$ python3 -q
>>> import numpy as np
>>> import numpy.linalg as la
>>> np.set_printoptions(suppress=True, linewidth=120)
>>> tidy = lambda a: np.round(a, 1) + 0
>>> W0 = np.load("data.npy")
>>> W0
array([[  1.2,   0.3,  -3. ,   2.1],
       [  1.1,   0.7,  -4.3,   2.8],
       [  4.6,  -0.3,  -7.8,   0.8],
       [  7.2,  -0.5, -11.6,   0.2],
       [ -0.1,   0.6,  -1.3,   0.6],
       [ -3.4,   0.2,   6. ,   0.3],
       [  2.8,  -0.2,  -4.9,   0.5],
       [ -1.8,  -0.4,   4.1,  -1.8]])
>>> x = np.array([-2, 3, -1, 1])
>>> rhs = W0 @ x
>>> print(tidy(rhs))
[ 3.6  7.  -1.5 -4.1  3.9  1.7 -0.8 -3.5]
>>> print(tidy(la.lstsq(W0, rhs)[0]))
[-2.  3. -1.  1.]
>>> try:
...     la.solve(W0, rhs)
... except la.LinAlgError as e:
...     print(repr(e))
... 
LinAlgError('Last 2 dimensions of the array must be square')
>>> rng = np.random.default_rng(24350)
>>> rhs = rhs + 0.3 * rng.normal(size=8)
>>> tidy(rhs)
array([ 4. ,  7.1, -1.7, -3.9,  3.7,  1.5, -0.5, -3.4])
>>> c, *_ = la.lstsq(W0, rhs)
>>> tidy(W0.T @ (rhs - W0 @ c))
array([0., 0., 0., 0.])
>>> tidy(c)
array([-2.2,  2.2, -1.1,  1.1])
>>> out = np.c_[W0[:, :2] @ np.array([[-5, -9], [-6, 2]]), np.array([-2, -3, -1, -3, 0, -1, -3, -2])]
>>> print(tidy(out))
[[ -7.8 -10.2  -2. ]
 [ -9.7  -8.5  -3. ]
 [-21.2 -42.   -1. ]
 [-33.  -65.8  -3. ]
 [ -3.1   2.1   0. ]
 [ 15.8  31.   -1. ]
 [-12.8 -25.6  -3. ]
 [ 11.4  15.4  -2. ]]
>>> print(la.matrix_rank(out))
3
>>> tidy(la.norm(la.qr(W0)[0].T @ out, axis=0) ** 2 / ((out ** 2).sum(axis=0) + 1e-12))
array([1. , 1. , 0.5])
>>> la.matrix_rank(np.c_[W0, out])
np.int64(5)
>>> z = rng.integers(0, 2, 7)
>>> M = np.triu((z[:, None] == z) & (rng.random((7, 7)) < 0.8), 1).astype(int)
>>> M += M.T
>>> print(M)
[[0 1 1 0 0 1 1]
 [1 0 1 0 0 0 1]
 [1 1 0 0 0 1 1]
 [0 0 0 0 1 0 0]
 [0 0 0 1 0 0 0]
 [1 0 1 0 0 0 1]
 [1 1 1 0 0 1 0]]
>>> # symmetric, so the eigenvalues are real
>>> U, sigma, Vh = la.svd(M)
>>> vecs = Vh[:(sigma > 1e-8).sum()]
>>> x = M[6] + -3 * M[2] + rng.integers(2) * np.eye(7)[6]
>>> x
array([-2., -2.,  1.,  0.,  0., -2., -3.])
>>> np.allclose(vecs.T @ vecs @ x, x)
True
>>> print(tidy(np.diag(vecs.T @ vecs)))
[1.  0.5 1.  1.  1.  0.5 1. ]
>>> tidy(vecs.T @ vecs)
array([[1. , 0. , 0. , 0. , 0. , 0. , 0. ],
       [0. , 0.5, 0. , 0. , 0. , 0.5, 0. ],
       [0. , 0. , 1. , 0. , 0. , 0. , 0. ],
       [0. , 0. , 0. , 1. , 0. , 0. , 0. ],
       [0. , 0. , 0. , 0. , 1. , 0. , 0. ],
       [0. , 0.5, 0. , 0. , 0. , 0.5, 0. ],
       [0. , 0. , 0. , 0. , 0. , 0. , 1. ]])
>>> X = np.load("block18.npy")
>>> X
array([[ 1,  2,  1],
       [ 3,  4,  1],
       [ 4,  7,  4],
       [ 4,  8,  5],
       [ 6, 10,  7],
       [ 6, 11,  7],
       [ 9, 14,  8],
       [12, 14, 11],
       [12, 14, 13],
       [15, 14, 15],
       [15, 17, 18],
       [15, 17, 19]])
>>> tidy(la.norm(X) ** 2 / la.norm(X, 2) ** 2)
np.float64(1.0)
>>> X[8] @ X[4]
np.int64(303)
>>> print(la.norm(X, axis=1).argmax())
11
>>> tidy(la.norm(X, 2))
np.float64(65.0)
>>> hat = X @ la.solve(X.T @ X, X.T)
>>> tidy(np.trace(hat))
np.float64(3.0)
>>> x = np.array([2, 3, 3])
>>> rhs = X @ x
>>> c, lr = np.zeros(3), 1 / la.norm(X, 2) ** 2
>>> for i in range(30):
...     c -= lr * X.T @ (X @ c - rhs)
...     if i % 10 == 0: print(i, round(la.norm(X @ c - rhs), 1))
... 
0 1.7
10 1.7
20 1.6
>>> tidy(c)
array([2.4, 2.9, 2.7])
>>> tidy(la.cond(X))
np.float64(20.9)
>>> out = np.c_[X[:, :2] @ np.array([[2, 2], [2, 1]]), np.array([1, 0, 2, 1, 2, 0, 0, 1, 1, 2, 2, 0])]
>>> out
array([[ 6,  4,  1],
       [14, 10,  0],
       [22, 15,  2],
       [24, 16,  1],
       [32, 22,  2],
       [34, 23,  0],
       [46, 32,  0],
       [52, 38,  1],
       [52, 38,  1],
       [58, 44,  2],
       [64, 47,  2],
       [64, 47,  0]])
>>> print(tidy(la.norm(out - X @ la.lstsq(X, out)[0], axis=0)))
[0.  0.  3.1]
>>> print(la.matrix_rank(out))
3
>>> la.matrix_rank(np.c_[X, out])
np.int64(4)
>>> F = np.load("w.npy")
>>> print(F)
[[ 86.  45.  54.  -9. -54.   0. -36.  45.]
 [ 45.  30.  30.  -5. -30.   0. -20.  25.]
 [ 54.  30.  41.  -6. -36.   0. -24.  30.]
 [ -9.  -5.  -6.   6.   6.   0.   4.  -5.]
 [-54. -30. -36.   6.  41.   0.  24. -30.]
 [  0.   0.   0.   0.   0.   5.   0.   0.]
 [-36. -20. -24.   4.  24.   0.  21. -20.]
 [ 45.  25.  30.  -5. -30.   0. -20.  30.]]
>>> u = np.array([2, 5, 2])
>>> np.array([np.convolve(row, u, "same") for row in F])
array([[ 520.,  505.,  342.,  -45., -288., -180.,  -90.,  153.],
       [ 285.,  300.,  200.,  -25., -160., -100.,  -50.,   85.],
       [ 330.,  340.,  253.,  -20., -192., -120.,  -60.,  102.],
       [ -55.,  -55.,  -28.,   30.,   42.,   20.,   10.,  -17.],
       [-330., -330., -228.,   40.,  217.,  130.,   60., -102.],
       [   0.,    0.,    0.,    0.,   10.,   25.,   10.,    0.],
       [-220., -220., -152.,   20.,  128.,   90.,   65.,  -58.],
       [ 275.,  275.,  190.,  -25., -160., -100.,  -40.,  110.]])
>>> np.convolve(F[4], u)
array([-108., -330., -330., -228.,   40.,  217.,  130.,   60., -102.,  -60.])
>>> arr = np.load("run9.npy")
>>> arr
array([[ 1, -3, -1,  2, -3,  2],
       [-2,  3,  2,  0, -2, -1],
       [-2,  3, -2,  2,  3,  1],
       [ 2, -1, -1,  3,  0,  2],
       [ 1,  2,  1,  1,  1,  1],
       [ 3, -6, -3,  2, -1,  3]])
>>> # looks like rank 5
>>> arr.reshape(2, -1)
array([[ 1, -3, -1,  2, -3,  2, -2,  3,  2,  0, -2, -1, -2,  3, -2,  2,  3,  1],
       [ 2, -1, -1,  3,  0,  2,  1,  2,  1,  1,  1,  1,  3, -6, -3,  2, -1,  3]])
>>> print(arr.ravel(order="F"))
[ 1 -2 -2  2  1  3 -3  3  3 -1  2 -6 -1  2 -2 -1  1 -3  2  0  2  3  1  2 -3 -2  3  0  1 -1  2 -1  1  2  1  3]
>>> arr.reshape(6, 7)
Traceback (most recent call last):
  File "<python-input-63>", line 1, in <module>
    arr.reshape(6, 7)
    ~~~~~~~~~~~^^^^^^
ValueError: cannot reshape array of size 36 into shape (6,7)
>>> T = arr.reshape(6, 2, -1)
>>> T.shape
(6, 2, 3)
>>> np.einsum("ihd,ihd->ih", T, T)
array([[11, 17],
       [17,  5],
       [17, 14],
       [ 6, 13],
       [ 6,  3],
       [54, 14]])
>>> T[:, 0]
array([[ 1, -3, -1],
       [-2,  3,  2],
       [-2,  3, -2],
       [ 2, -1, -1],
       [ 1,  2,  1],
       [ 3, -6, -3]])
>>> np.einsum("ihd,jhd->hij", T, T).shape
(2, 6, 6)
>>> T.transpose(1, 0, 2)
array([[[ 1, -3, -1],
        [-2,  3,  2],
        [-2,  3, -2],
        [ 2, -1, -1],
        [ 1,  2,  1],
        [ 3, -6, -3]],

       [[ 2, -3,  2],
        [ 0, -2, -1],
        [ 2,  3,  1],
        [ 3,  0,  2],
        [ 1,  1,  1],
        [ 2, -1,  3]]])
>>> U, sigma, Vh = la.svd(arr)
>>> vecs = Vh[:(sigma > 1e-8).sum()]
>>> x = arr[0] + -2 * arr[2] + rng.integers(2) * np.eye(6)[3]
>>> x
array([ 5., -9.,  3., -2., -9.,  0.])
>>> print(tidy(la.norm(x - vecs.T @ vecs @ x)))
0.0
>>> tidy(np.diag(vecs.T @ vecs))
array([0.8, 0.8, 0.6, 0.9, 0.9, 1. ])
>>> np.allclose(vecs.T @ vecs @ x, x)
True
>>> print(la.matrix_rank(np.vstack([arr, x])))
5
>>> K = np.load("out13.npy")
>>> K
array([[ 1. , -1.8, -3.1,  1.1],
       [-0.8, -0.8,  2.5, -0.5],
       [-0.5, -0.4,  1.2,  0.8],
       [-0.5,  1.4,  1.3,  0.8],
       [-0.3,  1. ,  0.9,  1.8],
       [ 0.9, -0.3, -2.7, -0.3],
       [ 0.5,  0.3, -1. ,  0.4],
       [ 1.2, -1.4, -2.9,  0.8],
       [ 0.2, -0.9, -0.9,  0. ],
       [ 0.4,  0. , -1. , -0.8],
       [-0.4,  0.1,  1.2,  2.1],
       [-0.4, -1.2,  1.3,  0.1],
       [-0.2,  0.3,  0.2,  0.5],
       [ 0.8,  0.7, -2.4,  0.6],
       [-0.6, -0.3,  2.3, -0.2],
       [-0.7,  0.3,  2.2,  0.2],
       [-0.5, -1.9,  1.2, -0.1],
       [-1.9,  0.2,  5.5,  2.3],
       [-2.2,  0.1,  6.9, -0.8]])
>>> Xs = (K - K.mean(axis=0)) / K.std(axis=0)
>>> tidy(Xs.std(axis=0))
array([1., 1., 1., 1.])
>>> np.argwhere(np.abs(Xs) > 2)
array([[17,  3],
       [18,  0],
       [18,  2]])
>>> c = la.lstsq(np.delete(Xs, 0, axis=1), Xs[:, 0])[0]
>>> print(tidy(1 - np.var(Xs[:, 0] - np.delete(Xs, 0, axis=1) @ c)))
1.0
>>> hat = K @ la.solve(K.T @ K, K.T)
>>> np.allclose(hat @ hat, hat)
True
>>> tidy(np.trace(hat))
np.float64(4.0)
>>> data = np.loadtxt("mat.csv", delimiter=",")
>>> data
array([[ 5., -9., -3.],
       [ 5., -6.,  2.],
       [-9., -4., -2.]])
>>> w, vecs = la.eigvalsh(M)
Traceback (most recent call last):
  File "<python-input-90>", line 1, in <module>
    w, vecs = la.eigvalsh(M)
    ^^^^^^^
ValueError: too many values to unpack (expected 2)
>>> w, vecs = la.eigh(M)
>>> np.abs(vecs[:, -1]).round(6).argmax()
np.int64(0)
>>> print(tidy(la.svd(M, compute_uv=False)))
[3.6 1.6 1.  1.  1.  1.  0. ]
>>> tidy(w)
array([-1.6, -1. , -1. , -1. ,  0. ,  1. ,  3.6])
>>> tidy(la.eigvalsh(M @ M))
array([ 0. ,  1. ,  1. ,  1. ,  1. ,  2.7, 13.3])
>>> np.unique(w.round(6) + 0, return_counts=True)[1]
array([1, 3, 1, 1, 1])
>>> tidy(np.abs(vecs[:, -1]))
array([0.5, 0.4, 0.5, 0. , 0. , 0.4, 0.5])
>>> (w > 1e-8).sum(), (w < -1e-8).sum()
(np.int64(2), np.int64(4))
>>> tidy(vecs @ np.diag(w) @ vecs.T)
array([[0., 1., 1., 0., 0., 1., 1.],
       [1., 0., 1., 0., 0., 0., 1.],
       [1., 1., 0., 0., 0., 1., 1.],
       [0., 0., 0., 0., 1., 0., 0.],
       [0., 0., 0., 1., 0., 0., 0.],
       [1., 0., 1., 0., 0., 0., 1.],
       [1., 1., 1., 0., 0., 1., 0.]])
>>> U, sigma = la.svd(data)
Traceback (most recent call last):
  File "<python-input-100>", line 1, in <module>
    U, sigma = la.svd(data)
    ^^^^^^^^
ValueError: too many values to unpack (expected 2)
>>> U, sigma, Vh = la.svd(data, full_matrices=False)
>>> tidy(U.T @ data @ Vh.T)
array([[13.1,  0. ,  0. ],
       [ 0. , 10. ,  0. ],
       [ 0. ,  0. ,  3. ]])
>>> W = np.array([[0, 1], [2, 2], [5, 3]])
>>> c = np.array([1, 1])
>>> hid = np.maximum(data @ W + c, 0)
>>> hid
array([[0., 0.],
       [0., 0.],
       [0., 0.]])
>>> (hid > 0).astype(int)
array([[0, 0],
       [0, 0],
       [0, 0]])
>>> la.matrix_rank(hid)
np.int64(0)
>>> C = np.array([[3, 0, 2], [0, -1, 2]])
>>> hid @ C
array([[0., 0., 0.],
       [0., 0., 0.],
       [0., 0., 0.]])
>>> A = np.array([[7.0, 0.0], [0.0, -1.0]])
>>> # row 0 dominates
>>> w, vecs = la.eig(A)
>>> print(tidy(np.sort(la.eigvals(la.inv(A)))))
[-1.   0.1]
>>> A @ vecs[:, 0] - w[0] * vecs[:, 0]
array([0., 0.])
>>> tidy(np.sort(la.eigvals(A).real))
array([-1.,  7.])
>>> O = A.astype(float).copy()
>>> for j in range(2):
...     O[:, j] -= O[:, :j] @ (O[:, :j].T @ O[:, j])
...     O[:, j] /= la.norm(O[:, j])
... 
>>> O.T @ O
array([[1., 0.],
       [0., 1.]])
>>> O.T @ A
array([[7., 0.],
       [0., 1.]])
